$ python -q
>>> import numpy as np
>>> np.set_printoptions(precision=3, suppress=True, linewidth=120, sign=" ")
>>> rd = lambda a: np.round(a, 3) + 0
>>> W0 = np.loadtxt("block14.csv", delimiter=",")
>>> print(W0)
[[  1.996   4.026   1.002]
 [ 17.975  35.998   9.022]
 [ 11.976  23.999   5.981]
 [  4.018   8.034   2.04 ]
 [ 15.998  32.019   8.011]]
>>> theta = np.radians(30)
>>> r_ = np.eye(3)
>>> r_[1, 1] = r_[0, 0] = np.cos(theta)
>>> r_[1, 0], r_[0, 1] = -np.sin(theta), np.sin(theta)
>>> print(rd(r_))
[[ 0.866  0.5    0.   ]
 [-0.5    0.866  0.   ]
 [ 0.     0.     1.   ]]
>>> other = W0 @ r_.T
>>> print(rd(other))
[[  3.742   2.489   1.002]
 [ 33.566  22.188   9.022]
 [ 22.371  14.796   5.981]
 [  7.497   4.949   2.04 ]
 [ 29.864  19.73    8.011]]
>>> T = np.stack([other, 5 * other, other[::-1]])
>>> print(rd(np.einsum("bij,cij->bc", T, T)))
[[  3906.878  19534.392   1852.557]
 [ 19534.392  97671.958   9262.784]
 [  1852.557   9262.784   3906.878]]
>>> print(T.shape)
(3, 5, 3)
>>> print(np.linalg.matrix_rank(T.reshape(3, -1)))
2
>>> print(np.linalg.matrix_rank(T))
[ 3  3  3]
>>> left, sigma, Vt = np.linalg.svd(W0)
>>> print(rd(sigma))
[ 62.505   0.04    0.015]
>>> other = left[:, :1] @ np.diag(sigma[:1]) @ Vt[:1]
>>> print(rd(np.abs(W0 - other).max()))
0.027
>>> print(np.linalg.matrix_rank(other))
1
>>> W = np.array([[1, 2, 2, 0], [1, 1, 1, 2], [2, 1, 1, 0]])
>>> c = np.array([5, 0, -2, 4])
>>> hid = np.maximum(W0 @ W + c, 0)
>>> print(np.linalg.matrix_rank(hid))
4
>>> print((hid > 0).mean(axis=0))
[ 1.  1.  1.  1.]
>>> C = np.array([[-2, -1], [2, 0], [1, 3], [-1, 1]])
>>> print((hid @ C).round(6).argmax(axis=1))
[ 1  1  1  1  1]
>>> print(rd(hid @ C))
[[-13.044  20.086]
 [ 10.88  235.889]
 [  1.924 154.857]
 [-10.002  47.266]
 [  7.962 209.077]]
>>> other = np.array([[3, 1, 3], [0, -5, 4]])
>>> C = np.kron(other, W0)
>>> print(C.shape)
(10, 9)
>>> print(rd(np.linalg.norm(C, 2)), rd(np.linalg.norm(other, 2) * np.linalg.norm(W0, 2)))
410.056 410.056
>>> M = np.array([[0.4, -2.0, 0.8, -1.0, -0.7],
...     [-0.5, 1.4, -1.4, 0.5, 1.5],
...     [0.7, -0.5, 1.1, -1.2, -1.8],
...     [0.1, 1.0, -0.1, -0.4, -1.0],
...     [0.9, 0.0, 1.2, 0.0, -0.6],
...     [-0.8, 0.2, -0.9, 1.3, -2.3]])
>>> rng = np.random.default_rng(67)
>>> M[5] = M[4] + 0.02 * rng.normal(size=5)
>>> print(rd(M))
[[ 0.4   -2.     0.8   -1.    -0.7  ]
 [-0.5    1.4   -1.4    0.5    1.5  ]
 [ 0.7   -0.5    1.1   -1.2   -1.8  ]
 [ 0.1    1.    -0.1   -0.4   -1.   ]
 [ 0.9    0.     1.2    0.    -0.6  ]
 [ 0.889  0.     1.198 -0.008 -0.571]]
>>> G = M.T @ M
>>> print((M @ M.T).shape)
(6, 6)
>>> print(np.linalg.matrix_rank(G))
5
>>> print(rd(np.trace(G)), rd((M ** 2).sum()))
26.931 26.931
>>> print(np.allclose(G, G.T))
True
>>> x0 = np.array([0, -4, -1])
>>> a = np.maximum(W0 @ x0, 0)
>>> print(W0 * (a > 1e-9)[:, None])
[[ 0.  0.  0.]
 [ 0.  0.  0.]
 [ 0.  0.  0.]
 [ 0.  0.  0.]
 [ 0.  0.  0.]]
>>> print(a)
[ 0.  0.  0.  0.  0.]
>>> print(W0.T @ a)
[ 0.  0.  0.]
>>> print(np.maximum(W0 @ (3 * x0), 0))
[ 0.  0.  0.  0.  0.]
>>> Q, r_ = np.linalg.qr(M)
>>> print(rd(abs(r_[0, 0])), rd(np.linalg.norm(M[:, 0])))
1.584 1.584
>>> print(Q.shape, r_.shape)
(6, 5) (5, 5)
>>> print(np.allclose(r_.T @ r_, M.T @ M))
True
>>> print(rd(np.abs(np.diag(r_))))
[ 1.584  2.447  0.442  1.153  0.257]
>>> print(rd(Q @ r_))
[[ 0.4   -2.     0.8   -1.    -0.7  ]
 [-0.5    1.4   -1.4    0.5    1.5  ]
 [ 0.7   -0.5    1.1   -1.2   -1.8  ]
 [ 0.1    1.    -0.1   -0.4   -1.   ]
 [ 0.9    0.     1.2    0.    -0.6  ]
 [ 0.889  0.     1.198 -0.008 -0.571]]
>>> proj = M @ np.linalg.solve(M.T @ M, M.T)
>>> print(rd(np.linalg.eigvalsh(proj)))
[ 0.  1.  1.  1.  1.  1.]
>>> print(np.allclose(proj @ proj, proj))
True
>>> print(rd(np.trace(proj)))
5.0
>>> other = M / np.sqrt((M ** 2).mean(axis=1, keepdims=True))
>>> print(rd(np.linalg.norm(other, axis=1)))
[ 2.236  2.236  2.236  2.236  2.236  2.236]
>>> print(np.linalg.matrix_rank(other) == np.linalg.matrix_rank(M))
True
>>> other = np.array([[2, -2, -3, -2, -2, 2], [2, -2, 0, 1, -3, 2]])
>>> mat = other.T @ other
>>> print(mat)
[[  8  -8  -6  -2 -10   8]
 [ -8   8   6   2  10  -8]
 [ -6   6   9   6   6  -6]
 [ -2   2   6   5   1  -2]
 [-10  10   6   1  13 -10]
 [  8  -8  -6  -2 -10   8]]
>>> # rows 0 and 5 are equal
>>> G = mat.T @ mat
>>> print(np.allclose(G, G.T))
True
>>> print(rd(np.linalg.svd(mat, compute_uv=False) ** 2))
[ 1753.795    83.205     0.        0.        0.        0.   ]
>>> print(rd(np.linalg.eigvalsh(G)[::-1]))
[ 1753.795    83.205     0.        0.        0.        0.   ]
>>> print(np.trace(G), (mat ** 2).sum())
1837 1837
>>> print(G)
[[ 332 -332 -270 -104 -408  332]
 [-332  332  270  104  408 -332]
 [-270  270  261  126  318 -270]
 [-104  104  126   74  114 -104]
 [-408  408  318  114  506 -408]
 [ 332 -332 -270 -104 -408  332]]
>>> print(rd(np.trace(np.linalg.pinv(mat) @ mat)))
2.0
>>> print(np.allclose(mat[:-1].T @ np.linalg.lstsq(mat[:-1].T, mat[-1])[0], mat[-1]))
True
>>> try:
...     np.linalg.inv(mat)
... except np.linalg.LinAlgError as e:
...     print(repr(e))
... 
LinAlgError('Singular matrix')
>>> left, sigma, Vt = np.linalg.svd(mat)
>>> print(rd(sigma))
[ 41.878   9.122   0.      0.      0.      0.   ]
>>> print(np.argmax(sigma[:-1] / (sigma[1:] + 1e-6)) + 1)
2
>>> other = left[:, :2] @ np.diag(sigma[:2]) @ Vt[:2]
>>> print(np.linalg.matrix_rank(other))
2
>>> print(rd(np.abs(mat - other).max()))
0.0
>>> print(np.linalg.matrix_rank(mat, rtol=0.05))
2
>>> lab = rng.permutation(6)
>>> print(lab)
[ 2  3  5  4  1  0]
>>> other = mat[lab][:, lab]
>>> print(rd(np.sort(np.abs(np.linalg.eigvals(other)))))
[  0.      0.      0.      0.      9.122  41.878]
>>> print(np.diag(other))
[  9   5   8  13   8   8]
>>> data = np.load("arr.npy")
>>> print(data)
[[ 0.4   0.4   0.2 ]
 [ 0.5   0.25  0.25]
 [ 0.25  0.25  0.5 ]]
>>> # row-stochastic, so 1 is an eigenvalue
>>> print(data @ np.ones(3))
[ 1.  1.  1.]
>>> print(rd(np.sort(np.abs(np.linalg.eigvals(data)))[::-1]))
[ 1.     0.283  0.133]
>>> print(rd(np.linalg.matrix_power(data, 2)))
[[ 0.41   0.31   0.28 ]
 [ 0.388  0.325  0.288]
 [ 0.35   0.288  0.362]]
>>> print(rd(np.linalg.matrix_power(data, 100)))
[[ 0.385  0.308  0.308]
 [ 0.385  0.308  0.308]
 [ 0.385  0.308  0.308]]
>>> pr = np.eye(3)[0]
>>> for _ in range(6):
...     pr = pr @ data
...     print(pr.round(3))
... 
[ 0.4  0.4  0.2]
[ 0.41  0.31  0.28]
[ 0.389  0.312  0.3  ]
[ 0.386  0.308  0.305]
[ 0.385  0.308  0.307]
[ 0.385  0.308  0.308]
>>> print(rd((data - data.T) / 2))
[[ 0.    -0.05  -0.025]
 [ 0.05   0.     0.   ]
 [ 0.025  0.     0.   ]]
>>> print(rd(np.linalg.det(data)))
-0.038
>>> assert data == data.T
Traceback (most recent call last):
  File "<python-input-98>", line 1, in <module>
    assert data == data.T
           ^^^^^^^^^^^^^^
ValueError: The truth value of an array with more than one element is ambiguous. Use a.any() or a.all()
>>> print(rd(np.linalg.matrix_power(data, 4)))
[[ 0.386  0.308  0.305]
 [ 0.385  0.308  0.306]
 [ 0.382  0.306  0.312]]
>>> print(rd(np.linalg.norm(data[0] - data[2])))
0.367
>>> print(rd(np.linalg.norm(data, axis=0)))
[ 0.687  0.534  0.594]
>>> print(np.linalg.norm(data, axis=1).argmax())
1
>>> print(rd(np.linalg.norm(data[0], 1)), rd(np.linalg.norm(data[0], np.inf)))
1.0 0.4
>>> print(rd(data[0] @ data[2]))
0.3
>>> print(rd(np.linalg.norm(data, 2)))
1.006
>>> x0 = np.array([3, -2, 2])
>>> y = data @ x0
>>> c, lr = np.zeros(3), 1 / np.linalg.norm(data, 2) ** 2
>>> for i in range(8):
...     c -= lr * data.T @ (data @ c - y)
...     if i % 2 == 0: print(i, round(np.linalg.norm(data @ c - y), 3))
... 
0 0.476
2 0.456
4 0.437
6 0.42
>>> print(rd(np.linalg.cond(data)))
7.666
>>> x0 = np.array([1, 3, 0, 2, 3])
>>> y = M @ x0
>>> print(rd(np.linalg.lstsq(M, y)[0]))
[ 1.  3.  0.  2.  3.]
>>> print(rd(np.linalg.solve(M.T @ M, M.T @ y)))
[ 1.  3.  0.  2.  3.]
>>> y = y + 0.1 * rng.normal(size=6)
>>> print(rd(y))
[-9.606  9.137 -8.621 -0.577 -1.03  -0.999]
>>> c, *_ = np.linalg.lstsq(M, y)
>>> print(rd(M.T @ (y - M @ c)))
[ 0.  0.  0.  0.  0.]
>>> print([round(float(np.linalg.norm(np.linalg.solve(M.T @ M + lam * np.eye(5), M.T @ y))), 2) for lam in (0, 1, 10, 100)])
[4.84, 3.9, 2.34, 0.57]
>>> print(rd(c))
[ 1.741  2.659 -0.915  2.5    2.502]
>>> print(c.round())
[ 2.  3. -1.  3.  3.]
